% ipython --no-banner

In [1]: import numpy as np

In [2]: np.set_printoptions(suppress=True, linewidth=120)

In [3]: M = np.array([[1, -1, 1], [1, 0, 0], [1, 1, 1]])

In [4]: P = np.triu(np.array([[2, 0, 1], [0, 1, 1], [-2, -1, -2]]), 1) + np.eye(3)

In [5]: Y = P @ M @ np.linalg.inv(P)

In [6]: Y
Out[6]: 
array([[ 2.,  0.,  0.],
       [ 2.,  1., -2.],
       [ 1.,  1., -1.]])

In [7]: q = Y.astype(float).copy()

In [8]: for j in range(3):
   ...:     q[:, j] -= q[:, :j] @ (q[:, :j].T @ q[:, j])
   ...:     q[:, j] /= np.linalg.norm(q[:, j])
   ...: 

In [9]: np.round(q.T @ q, 2) + 0
Out[9]: 
array([[1., 0., 0.],
       [0., 1., 0.],
       [0., 0., 1.]])

In [10]: Y = np.array([[1, 1], [1, -1]])

In [11]: rng = np.random.default_rng(642279)

In [12]: K = np.kron(Y, np.kron(Y, Y))[rng.permutation(8)][:3]

In [13]: K
Out[13]: 
array([[ 1,  1, -1, -1,  1,  1, -1, -1],
       [ 1,  1,  1,  1,  1,  1,  1,  1],
       [ 1,  1, -1, -1, -1, -1,  1,  1]])

In [14]: # columns 0 and 1 are equal

In [15]: round(np.linalg.norm(K) ** 2 / np.linalg.norm(K, 2) ** 2, 2)
Out[15]: np.float64(3.0)

In [16]: K[0] @ K[1]
Out[16]: np.int64(0)

In [17]: round(np.linalg.norm(K, 1), 2), round(np.linalg.norm(K, np.inf), 2)
Out[17]: (np.float64(3.0), np.float64(8.0))

In [18]: np.linalg.norm(K, axis=1).argmax()
Out[18]: np.int64(0)

In [19]: np.round(np.linalg.norm(K[0] - K[1]), 2)
Out[19]: np.float64(4.0)

In [20]: np.round(np.linalg.norm(K, axis=0), 2)
Out[20]: array([1.73, 1.73, 1.73, 1.73, 1.73, 1.73, 1.73, 1.73])

In [21]: Y = K[0, 0] * K[1:] - np.outer(K[1:, 0], K[0])

In [22]: Y
Out[22]: 
array([[ 0,  0,  2,  2,  0,  0,  2,  2],
       [ 0,  0,  0,  0, -2, -2,  2,  2]])

In [23]: np.linalg.matrix_rank(Y), np.linalg.matrix_rank(K)
Out[23]: (np.int64(2), np.int64(3))

In [24]: np.flatnonzero(~Y.round(6).any(axis=1))
Out[24]: array([], dtype=int64)

In [25]: np.unravel_index(np.abs(K).argmax(), K.shape)
Out[25]: (np.int64(0), np.int64(0))

In [26]: K.sum(axis=1)
Out[26]: array([0, 8, 0])

In [27]: K[:, 8]
---------------------------------------------------------------------------
IndexError                                Traceback (most recent call last)
Cell In[27], line 1
----> 1 K[:, 8]

IndexError: index 8 is out of bounds for axis 1 with size 8

In [28]: K.shape
Out[28]: (3, 8)

In [29]: np.diff(K, axis=0)
Out[29]: 
array([[ 0,  0,  2,  2,  0,  0,  2,  2],
       [ 0,  0, -2, -2, -2, -2,  0,  0]])

In [30]: np.abs(K).max()
Out[30]: np.int64(1)

In [31]: u, r1 = K[0], K[1]

In [32]: u @ u
Out[32]: np.int64(8)

In [33]: u @ r1
Out[33]: np.int64(0)

In [34]: pr = (u @ r1) / (u @ u) * u

In [35]: np.outer(u, r1)
Out[35]: 
array([[ 1,  1,  1,  1,  1,  1,  1,  1],
       [ 1,  1,  1,  1,  1,  1,  1,  1],
       [-1, -1, -1, -1, -1, -1, -1, -1],
       [-1, -1, -1, -1, -1, -1, -1, -1],
       [ 1,  1,  1,  1,  1,  1,  1,  1],
       [ 1,  1,  1,  1,  1,  1,  1,  1],
       [-1, -1, -1, -1, -1, -1, -1, -1],
       [-1, -1, -1, -1, -1, -1, -1, -1]])

In [36]: r1 - pr
Out[36]: array([1., 1., 1., 1., 1., 1., 1., 1.])

In [37]: round(np.linalg.norm(u + r1) ** 2 + np.linalg.norm(u - r1) ** 2, 2)
Out[37]: np.float64(32.0)

In [38]: mat = np.load("x.npy")

In [39]: mat
Out[39]: 
array([[-6,  0, -6],
       [ 0,  8,  0],
       [ 4,  0,  5]])

In [40]: # 2 groups of indices that never mix

In [41]: u = np.array([4, -1])

In [42]: np.array([np.convolve(row, u, "same") for row in mat])
Out[42]: 
array([[-24,   6, -24],
       [  0,  32,  -8],
       [ 16,  -4,  20]])

In [43]: np.cross(mat[0, :3], mat[1, :3])
Out[43]: array([ 48,   0, -48])

In [44]: Y = np.linalg.invert(mat)
---------------------------------------------------------------------------
AttributeError                            Traceback (most recent call last)
Cell In[44], line 1
----> 1 Y = np.linalg.invert(mat)

AttributeError: module 'numpy.linalg' has no attribute 'invert'

In [45]: Y = mat ** -1
---------------------------------------------------------------------------
ValueError                                Traceback (most recent call last)
Cell In[45], line 1
----> 1 Y = mat ** -1

ValueError: Integers to negative integer powers are not allowed.

In [46]: Y = np.linalg.inv(mat)

In [47]: round(float(np.linalg.cond(mat)), 2)
Out[47]: 18.78

In [48]: P = np.triu(np.array([[-1, 1, 0], [-2, 0, 0], [-2, 1, 2]]), 1) + np.eye(3)

In [49]: Y = P @ mat @ np.linalg.inv(P)

In [50]: P @ mat - mat @ P
Out[50]: 
array([[ 0., 14.,  0.],
       [ 0.,  0.,  0.],
       [ 0., -4.,  0.]])

In [51]: np.poly(Y)
Out[51]: array([  1.,  -7., -14.,  48.])

In [52]: Y
Out[52]: 
array([[-6., 14., -6.],
       [ 0.,  8.,  0.],
       [ 4., -4.,  5.]])

In [53]: ev, evecs = np.linalg.eig(mat)

In [54]: np.round(np.sort(np.linalg.eigvals(np.linalg.inv(mat))), 2)
Out[54]: array([-0.33,  0.12,  0.5 ])

In [55]: np.round(np.sort(np.linalg.eigvals(mat.T)), 2)
Out[55]: array([-3.,  2.,  8.])

In [56]: Y = M[0, 0] * M[1:] - np.outer(M[1:, 0], M[0])

In [57]: Y
Out[57]: 
array([[ 0,  1, -1],
       [ 0,  2,  0]])

In [58]: np.linalg.matrix_rank(Y), np.linalg.matrix_rank(M)
Out[58]: (np.int64(2), np.int64(3))

In [59]: np.flatnonzero(~Y.round(6).any(axis=1))
Out[59]: array([], dtype=int64)

In [60]: A = np.loadtxt("arr.csv", delimiter=",")

In [61]: A
Out[61]: 
array([[ 0.5,  0.1],
       [-0.7, -1. ],
       [-0.3,  1.4],
       [ 0. , -0.4]])

In [62]: vec = np.array([1, 2])

In [63]: target = A @ vec

In [64]: np.round(np.linalg.solve(A.T @ A, A.T @ target), 2)
Out[64]: array([1., 2.])

In [65]: try:
    ...:     np.linalg.solve(A, target)
    ...: except np.linalg.LinAlgError as e:
    ...:     print("failed:", e)
    ...: 
failed: Last 2 dimensions of the array must be square

In [66]: target = target + 0.3 * rng.normal(size=4)

In [67]: target.round(2)
Out[67]: array([ 0.91, -3.69,  2.42, -0.54])

In [68]: c, *_ = np.linalg.lstsq(A, target)

In [69]: c.round(2)
Out[69]: array([1.93, 2.15])

In [70]: round(np.linalg.norm(target - A @ c), 2)
Out[70]: np.float64(0.46)
